% python3 -q
>>> import numpy as np
>>> import numpy.linalg as la
>>> np.set_printoptions(suppress=True, linewidth=160)
>>> rd = lambda a: np.round(a, 1) + 0
>>> J = np.load("a.npy")
>>> J
array([[-2,  0,  3],
       [-3, 21, -3],
       [-3,  3, -3]])
>>> gram = J.T @ J
>>> print(rd(la.eigvalsh(gram)[::-1]))
[473.7  15.1  10.2]
>>> M2 = np.array([[2.0, -2.7], [1.1, -1.4], [0.6, -0.8], [1.2, -0.1]])
>>> W2 = np.array([[0.7, -0.3, -0.8, -3.0], [0.1, 0.2, 1.6, 2.1]])
>>> E = M2 @ W2
>>> rd(E)
array([[  1.1,  -1.1,  -5.9, -11.7],
       [  0.6,  -0.6,  -3.1,  -6.2],
       [  0.3,  -0.3,  -1.8,  -3.5],
       [  0.8,  -0.4,  -1.1,  -3.8]])
>>> rd(la.eigvals(E).sum().real)
np.float64(-5.0)
>>> rd(np.einsum("ii->", E))
np.float64(-5.0)
>>> rd(np.einsum("ij,ji->", E, E))
np.float64(9.1)
>>> rd(la.det(E.T))
np.float64(0.0)
>>> rd(la.det(2 * E)), rd(la.det(E))
(np.float64(0.0), np.float64(0.0))
>>> rd(E @ E)
array([[-11.1,   5.9,  20.4,  59. ],
       [ -5.9,   3.1,  10.7,  31.1],
       [ -3.3,   1.7,   6. ,  17.5],
       [ -2.8,   1.1,   2.5,  11.1]])
>>> np.allclose(E, E.T)
False
>>> M2 = np.array([[1, 1, 0], [2, -1, 1]])
>>> W2 = np.kron(M2, E)
>>> print(W2.shape)
(8, 12)
>>> print(rd(W2))
[[  1.1  -1.1  -5.9 -11.7   1.1  -1.1  -5.9 -11.7   0.    0.    0.    0. ]
 [  0.6  -0.6  -3.1  -6.2   0.6  -0.6  -3.1  -6.2   0.    0.    0.    0. ]
 [  0.3  -0.3  -1.8  -3.5   0.3  -0.3  -1.8  -3.5   0.    0.    0.    0. ]
 [  0.8  -0.4  -1.1  -3.8   0.8  -0.4  -1.1  -3.8   0.    0.    0.    0. ]
 [  2.3  -2.3 -11.8 -23.3  -1.1   1.1   5.9  11.7   1.1  -1.1  -5.9 -11.7]
 [  1.3  -1.2  -6.2 -12.5  -0.6   0.6   3.1   6.2   0.6  -0.6  -3.1  -6.2]
 [  0.7  -0.7  -3.5  -7.   -0.3   0.3   1.8   3.5   0.3  -0.3  -1.8  -3.5]
 [  1.7  -0.8  -2.2  -7.6  -0.8   0.4   1.1   3.8   0.8  -0.4  -1.1  -3.8]]
